% python3 -q
>>> import numpy as np
>>> from numpy import linalg as LA
>>> np.set_printoptions(precision=2, suppress=True, linewidth=140, legacy="1.25")
>>> rnd = lambda a: np.round(a, 2) + 0
>>> arr = np.array([[3.0, 5.0, 0.0, 0.0],
...     [5.0, 9.0, 5.0, 0.0],
...     [0.0, 5.0, 1.0, 5.0],
...     [0.0, 0.0, 5.0, 0.0]])
>>> arr
array([[3., 5., 0., 0.],
       [5., 9., 5., 0.],
       [0., 5., 1., 5.],
       [0., 0., 5., 0.]])
>>> rnd(LA.det(arr.T))
-50.0
>>> print(rnd(LA.det(2 * arr)), rnd(LA.det(arr)))
-800.0 -50.0
>>> print(rnd(np.poly(arr)))
[  1. -13. -36. 373. -50.]
>>> np.einsum("ij,ji->", arr, arr)
241.0
>>> Y = arr[0, 0] * arr[1:] - np.outer(arr[1:, 0], arr[0])
>>> Y
array([[ 0.,  2., 15.,  0.],
       [ 0., 15.,  3., 15.],
       [ 0.,  0., 15.,  0.]])
>>> LA.matrix_rank(Y), LA.matrix_rank(arr)
(3, 4)
>>> print(rnd(arr[:, 0] / arr[0, 0]))
[1.   1.67 0.   0.  ]
>>> q = arr.astype(float).copy()
>>> for j in range(4):
...     q[:, j] -= q[:, :j] @ (q[:, :j].T @ q[:, j])
...     q[:, j] /= LA.norm(q[:, j])
... 
>>> print(rnd(q))
[[ 0.51 -0.06 -0.38  0.77]
 [ 0.86  0.04  0.23 -0.46]
 [ 0.    1.   -0.03  0.06]
 [ 0.    0.    0.89  0.45]]
>>> ev, V = LA.eigh(arr)
>>> rnd(np.abs(V[:, -1]))
array([0.39, 0.83, 0.38, 0.14])
>>> rnd(V @ np.diag(ev) @ V.T)
array([[3., 5., 0., 0.],
       [5., 9., 5., 0.],
       [0., 5., 1., 5.],
       [0., 0., 5., 0.]])
>>> rnd(V.T @ V)
array([[1., 0., 0., 0.],
       [0., 1., 0., 0.],
       [0., 0., 1., 0.],
       [0., 0., 0., 1.]])
>>> A = np.loadtxt("x.csv", delimiter=",")
>>> A
array([[ 3.,  1.,  2.,  2., -2., -3.,  0., -3.,  1.,  3., -2., -3.,  0.],
       [-2., -1.,  1., -2., -2.,  1.,  3.,  0.,  0., -2.,  1.,  0.,  3.],
       [ 1., -1.,  3.,  0.,  1., -3., -1.,  3., -3.,  1.,  2.,  3.,  1.],
       [ 2., -2.,  1.,  0.,  0.,  2.,  3., -2.,  0.,  3.,  3.,  3.,  2.],
       [-1., -3.,  2.,  3.,  0.,  2.,  3.,  0.,  0.,  1., -1.,  1., -2.],
       [-1.,  0.,  3.,  2.,  2.,  3.,  3.,  3., -2., -3., -2., -1., -1.],
       [ 0.,  3.,  3.,  1.,  1.,  3.,  3.,  3., -2.,  1.,  1., -3., -2.],
       [-3.,  1.,  2.,  3., -3.,  1., -2.,  1.,  3., -3., -3., -2.,  2.],
       [ 2.,  0., -1.,  2.,  1., -1., -3.,  1.,  2., -1.,  3.,  0., -2.],
       [-3., -3., -1., -1.,  0.,  0.,  0., -1.,  3.,  2.,  3.,  0.,  2.],
       [ 2., -2., -3.,  1.,  1.,  0.,  0.,  3.,  2.,  0.,  2.,  0.,  2.],
       [ 3.,  1., -3., -1., -3.,  0., -2.,  0., -2.,  3.,  2., -3.,  2.],
       [ 2., -3.,  2.,  0., -2., -2., -1., -1.,  2.,  0.,  2.,  3.,  0.]])
>>> rng = np.random.default_rng(80)
>>> lab = rng.permutation(13)
>>> lab
array([12,  6,  1,  0, 11,  8, 10,  4,  9,  7,  2,  3,  5])
>>> Y = A[lab][:, lab]
>>> np.allclose(Y, A)
False
>>> rnd(np.sort(np.abs(LA.eigvals(Y))))
array([2.75, 2.89, 3.74, 3.74, 3.92, 3.92, 5.81, 5.81, 6.59, 6.59, 7.31, 8.54, 8.54])
>>> print(np.trace(Y))
15.0
>>> print(np.diag(Y))
[ 0.  3. -1.  3. -3.  2.  2.  0.  2.  1.  3.  0.  3.]
